$ python -q
>>> import numpy as np
>>> np.set_printoptions(suppress=True, linewidth=120)
>>> A = np.array([[1.0, 0.9, 0.5],
...     [-1.0, -0.9, -0.6],
...     [0.8, -0.6, -0.6],
...     [1.0, 0.9, 0.6],
...     [-1.0, -0.9, -0.7],
...     [1.0, 0.6, 0.1],
...     [0.5, 0.9, 0.8],
...     [-0.8, -0.7, -0.3],
...     [-0.3, 0.5, 0.4],
...     [0.8, 0.6, 0.3]])
>>> print(A)
[[ 1.   0.9  0.5]
 [-1.  -0.9 -0.6]
 [ 0.8 -0.6 -0.6]
 [ 1.   0.9  0.6]
 [-1.  -0.9 -0.7]
 [ 1.   0.6  0.1]
 [ 0.5  0.9  0.8]
 [-0.8 -0.7 -0.3]
 [-0.3  0.5  0.4]
 [ 0.8  0.6  0.3]]
>>> rng = np.random.default_rng(544307)
>>> labels = rng.permutation(3)
>>> Y = A[:, labels] * rng.choice([-1, 1], 3)
>>> print(Y)
[[-1.   0.9 -0.5]
 [ 1.  -0.9  0.6]
 [-0.8 -0.6  0.6]
 [-1.   0.9 -0.6]
 [ 1.  -0.9  0.7]
 [-1.   0.6 -0.1]
 [-0.5  0.9 -0.8]
 [ 0.8 -0.7  0.3]
 [ 0.3  0.5 -0.4]
 [-0.8  0.6 -0.3]]
>>> U, _, VT = np.linalg.svd(A.T @ Y)
>>> print(labels)
[0 1 2]
>>> print(np.round(U @ VT, 1) + 0)
[[-1.  0.  0.]
 [ 0.  1.  0.]
 [ 0.  0. -1.]]
>>> print(np.round(np.linalg.lstsq(A, Y)[0], 1) + 0)
[[-1.  0.  0.]
 [ 0.  1.  0.]
 [ 0.  0. -1.]]
>>> Y = np.c_[A[:, :1] @ np.array([[-1]]), np.array([-1, -3, 1, -3, -3, -2, 1, -3, -2, -2])]
>>> print(Y)
[[-1.  -1. ]
 [ 1.  -3. ]
 [-0.8  1. ]
 [-1.  -3. ]
 [ 1.  -3. ]
 [-1.  -2. ]
 [-0.5  1. ]
 [ 0.8 -3. ]
 [ 0.3 -2. ]
 [-0.8 -2. ]]
>>> print(np.round(np.linalg.norm(Y - A @ np.linalg.lstsq(A, Y)[0], axis=0), 1) + 0)
[0.  6.5]
>>> print(np.round(np.linalg.norm(np.linalg.qr(A)[0].T @ Y, axis=0) ** 2 / ((Y ** 2).sum(axis=0) + 1e-12), 1))
[1.  0.2]
>>> print(np.linalg.matrix_rank(np.c_[A, Y]))
4
>>> Ac = (A - A.mean(axis=0)) / A.std(axis=0)
>>> print(np.round(Ac.std(axis=0), 1))
[1. 1. 1.]
>>> c = np.linalg.lstsq(np.delete(Ac, 1, axis=1), Ac[:, 1])[0]
>>> print(round(float(1 - np.var(Ac[:, 1] - np.delete(Ac, 1, axis=1) @ c)), 1))
1.0
>>> Q, vecs = np.linalg.qr(A[:, :2])[0], np.linalg.qr(A[:, 2:])[0]
>>> s = np.linalg.svd(Q.T @ vecs, compute_uv=False)
>>> print(s.round(1))
[1.]
>>> print(np.round(np.degrees(np.arccos(s.clip(0, 1))), 1))
[11.9]
>>> print((s > 0.9).sum())
1
>>> G = np.cov(A, rowvar=False)
>>> print(G.shape)
(3, 3)
>>> print(np.argwhere(np.triu(np.abs(np.corrcoef(A.T)) > 0.8, 1)))
[[1 2]]
>>> print(np.round(np.linalg.eigvalsh(G)[::-1], 1) + 0)
[1.5 0.2 0. ]
>>> print(np.round(np.polyfit(A[:, 0], A[:, 1], 1), 1) + 0)
[0.7 0. ]
>>> arr = np.loadtxt("arr.csv", delimiter=",")
>>> print(arr)
[[-3.8  4.2  0.1 -4.3]
 [ 2.7  1.5  0.4  1.9]
 [-1.5  2.9  0.2 -1.8]
 [ 4.2  4.9  0.4  2. ]
 [ 0.6 -2.9  0.   1.4]
 [-2.4 -3.6 -0.3 -0.6]
 [ 1.6  5.   0.4  0.3]
 [ 1.4  6.9  0.7 -0.7]
 [ 4.   4.6  0.6  1.9]
 [ 4.7  0.8  0.2  3.7]
 [-1.4 -2.1 -0.2 -1.1]
 [-3.  -2.1 -0.1 -1.5]
 [ 3.2 -7.8 -0.5  4.7]
 [-3.2 -0.2 -0.1 -2.7]
 [ 1.3  8.2  0.6 -1.3]
 [-2.3  0.  -0.1 -1.3]
 [-5.9  3.5  0.1 -5.8]
 [ 1.4  2.   0.1  0.5]
 [-3.5  4.7  0.3 -3.9]
 [-0.3 -1.3 -0.2 -0.3]
 [ 4.5 -4.3 -0.4  4.9]
 [ 2.  -0.9  0.   1.8]
 [-0.5 -0.7 -0.1 -0.4]
 [ 0.8 -2.8 -0.1  1.3]
 [ 5.   1.4  0.1  3.4]
 [ 3.2 -2.7 -0.1  3.6]
 [-0.2 -2.8 -0.2  0.7]
 [-1.8 -7.4 -0.7  0.4]]
>>> G = np.cov(arr, rowvar=False)
>>> print(round(np.corrcoef(arr[:, 0], arr[:, 2])[0, 1], 1))
0.2
>>> print(G.shape)
(4, 4)
>>> print(np.round(np.linalg.eigvalsh(G)[::-1], 1) + 0)
[19.2 13.   0.   0. ]
>>> print(np.round(np.polyfit(arr[:, 0], arr[:, 2], 1), 1) + 0)
[0. 0.]
